$ python -q
>>> import numpy as np
>>> from numpy import linalg as LA
>>> np.set_printoptions(precision=2, suppress=True, linewidth=100, floatmode="fixed")
>>> arr = np.vander(np.arange(11) - 3, 4, increasing=True)
>>> arr
array([[  1,  -3,   9, -27],
       [  1,  -2,   4,  -8],
       [  1,  -1,   1,  -1],
       [  1,   0,   0,   0],
       [  1,   1,   1,   1],
       [  1,   2,   4,   8],
       [  1,   3,   9,  27],
       [  1,   4,  16,  64],
       [  1,   5,  25, 125],
       [  1,   6,  36, 216],
       [  1,   7,  49, 343]])
>>> left, sig, vt = LA.svd(arr)
>>> sig
array([436.11,  17.99,   5.57,   1.83])
>>> np.argmax(sig[:-1] / (sig[1:] + 1e-6)) + 1
np.int64(1)
>>> A2 = left[:, :1] @ np.diag(sig[:1]) @ vt[:1]
>>> np.round(LA.norm(arr - A2) / LA.norm(arr), 2)
np.float64(0.04)
>>> round(float(LA.norm(arr - A2, 2)), 2), round(float(sig[1]), 2)
(17.99, 17.99)
>>> LA.matrix_rank(arr, rtol=0.1)
np.int64(1)
>>> [round(float(x), 2) for x in LA.svd(arr, compute_uv=False)[:3]]
[436.11, 17.99, 5.57]
>>> O, r_ = LA.qr(arr)
>>> np.round(O.T @ O, 2) + 0
array([[1.00, 0.00, 0.00, 0.00],
       [0.00, 1.00, 0.00, 0.00],
       [0.00, 0.00, 1.00, 0.00],
       [0.00, 0.00, 0.00, 1.00]])
>>> np.round(O @ r_, 2) + 0
array([[  1.00,  -3.00,   9.00, -27.00],
       [  1.00,  -2.00,   4.00,  -8.00],
       [  1.00,  -1.00,   1.00,  -1.00],
       [  1.00,   0.00,   0.00,   0.00],
       [  1.00,   1.00,   1.00,   1.00],
       [  1.00,   2.00,   4.00,   8.00],
       [  1.00,   3.00,   9.00,  27.00],
       [  1.00,   4.00,  16.00,  64.00],
       [  1.00,   5.00,  25.00, 125.00],
       [  1.00,   6.00,  36.00, 216.00],
       [  1.00,   7.00,  49.00, 343.00]])
>>> A2 = np.c_[arr[:, :3] @ np.array([[6, 5, 9], [1, 1, 3], [7, 9, 2]]), np.array([0, 0, 2, 1, 0, 2, 0, 2, 0, 1, 1])]
>>> A2
array([[ 66,  83,  18,   0],
       [ 32,  39,  11,   0],
       [ 12,  13,   8,   2],
       [  6,   5,   9,   1],
       [ 14,  15,  14,   0],
       [ 36,  43,  23,   2],
       [ 72,  89,  36,   0],
       [122, 153,  53,   2],
       [186, 235,  74,   0],
       [264, 335,  99,   1],
       [356, 453, 128,   1]])
>>> np.round(LA.lstsq(arr, A2[:, 0])[0], 2) + 0
array([6.00, 1.00, 7.00, 0.00])
>>> LA.norm(LA.qr(arr)[0].T @ A2, axis=0) ** 2 / ((A2 ** 2).sum(axis=0) + 1e-12)
array([1.00, 1.00, 1.00, 0.57])
>>> np.round(LA.norm(A2 - arr @ LA.lstsq(arr, A2)[0], axis=0), 2) + 0
array([0.00, 0.00, 0.00, 2.55])
>>> LA.matrix_rank(A2)
np.int64(4)
>>> vec = np.array([0, 2, -1, -2])
>>> arr @ np.eye(4)[3]
array([-27.00,  -8.00,  -1.00,   0.00,   1.00,   8.00,  27.00,  64.00, 125.00, 216.00, 343.00])
>>> vec @ arr
Traceback (most recent call last):
  File "<python-input-24>", line 1, in <module>
    vec @ arr
    ~~~~^~~~~
ValueError: matmul: Input operand 1 has a mismatch in its core dimension 0, with gufunc signature (n?,k),(k,m?)->(n?,m?) (size 11 is different from 4)
>>> np.sign((arr @ vec).round(6))
array([ 1,  1, -1,  0, -1, -1, -1, -1, -1, -1, -1])
>>> arr * vec
array([[   0,   -6,   -9,   54],
       [   0,   -4,   -4,   16],
       [   0,   -2,   -1,    2],
       [   0,    0,    0,    0],
       [   0,    2,   -1,   -2],
       [   0,    4,   -4,  -16],
       [   0,    6,   -9,  -54],
       [   0,    8,  -16, -128],
       [   0,   10,  -25, -250],
       [   0,   12,  -36, -432],
       [   0,   14,  -49, -686]])
>>> E = np.array([[0, 0, -2, 0], [0, 0, 0, 0], [2, 0, 0, 0], [0, -1, 0, 0]])
>>> E
array([[ 0,  0, -2,  0],
       [ 0,  0,  0,  0],
       [ 2,  0,  0,  0],
       [ 0, -1,  0,  0]])
>>> rk = LA.matrix_rank(E)
>>> rk
np.int64(3)
>>> null = LA.svd(E)[2][rk:].T
>>> null.shape
(4, 1)
>>> null @ null.T
array([[0.00, 0.00, 0.00, 0.00],
       [0.00, 0.00, 0.00, 0.00],
       [0.00, 0.00, 0.00, 0.00],
       [0.00, 0.00, 0.00, 1.00]])
>>> E @ null
array([[0.00],
       [0.00],
       [0.00],
       [0.00]])
>>> [int(LA.matrix_rank(E[:, :j + 1])) for j in range(4)]
[1, 2, 3, 3]
>>> [int(LA.matrix_rank(E[:i])) for i in range(1, len(E) + 1)]
[1, 1, 2, 3]
>>> (LA.matrix_power((E != 0) + (E.T != 0) + np.eye(4), 4) > 0).astype(int)
array([[1, 0, 1, 0],
       [0, 1, 0, 1],
       [1, 0, 1, 0],
       [0, 1, 0, 1]])
>>> E @ E
array([[-4,  0,  0,  0],
       [ 0,  0,  0,  0],
       [ 0,  0, -4,  0],
       [ 0,  0,  0,  0]])
>>> (E != 0).astype(int)
array([[0, 0, 1, 0],
       [0, 0, 0, 0],
       [1, 0, 0, 0],
       [0, 1, 0, 0]])
>>> m1 = np.load("data.npy")
>>> m1
array([[ 2.00, -1.00, -1.00, -2.00,  2.00,  1.00, -5.00,  1.00],
       [ 2.00,  1.00,  0.00,  0.00, -1.00, -1.00,  4.00, -5.00],
       [ 0.00,  2.00,  2.00,  2.00, -2.00, -1.00, -2.00,  3.00],
       [ 0.00,  0.00,  0.00,  0.00,  1.00,  1.00, -4.00, -5.00],
       [ 2.00,  0.00,  2.00,  1.00,  1.00, -1.00, -3.00, -3.00],
       [ 0.00,  2.00, -1.00, -2.00,  1.00, -1.00,  5.00,  4.00],
       [ 0.00,  0.00,  0.00,  0.00,  0.00,  0.00,  4.00, -5.00],
       [ 0.00,  0.00,  0.00,  0.00,  0.00,  0.00, -8.00,  4.00]])
>>> f = np.array([1, 1, 0, 0, 2, 0, 2, 1])
>>> A2 = m1 + np.outer(f, np.eye(8)[2])
>>> A2
array([[ 2.00, -1.00,  0.00, -2.00,  2.00,  1.00, -5.00,  1.00],
       [ 2.00,  1.00,  1.00,  0.00, -1.00, -1.00,  4.00, -5.00],
       [ 0.00,  2.00,  2.00,  2.00, -2.00, -1.00, -2.00,  3.00],
       [ 0.00,  0.00,  0.00,  0.00,  1.00,  1.00, -4.00, -5.00],
       [ 2.00,  0.00,  4.00,  1.00,  1.00, -1.00, -3.00, -3.00],
       [ 0.00,  2.00, -1.00, -2.00,  1.00, -1.00,  5.00,  4.00],
       [ 0.00,  0.00,  2.00,  0.00,  0.00,  0.00,  4.00, -5.00],
       [ 0.00,  0.00,  1.00,  0.00,  0.00,  0.00, -8.00,  4.00]])
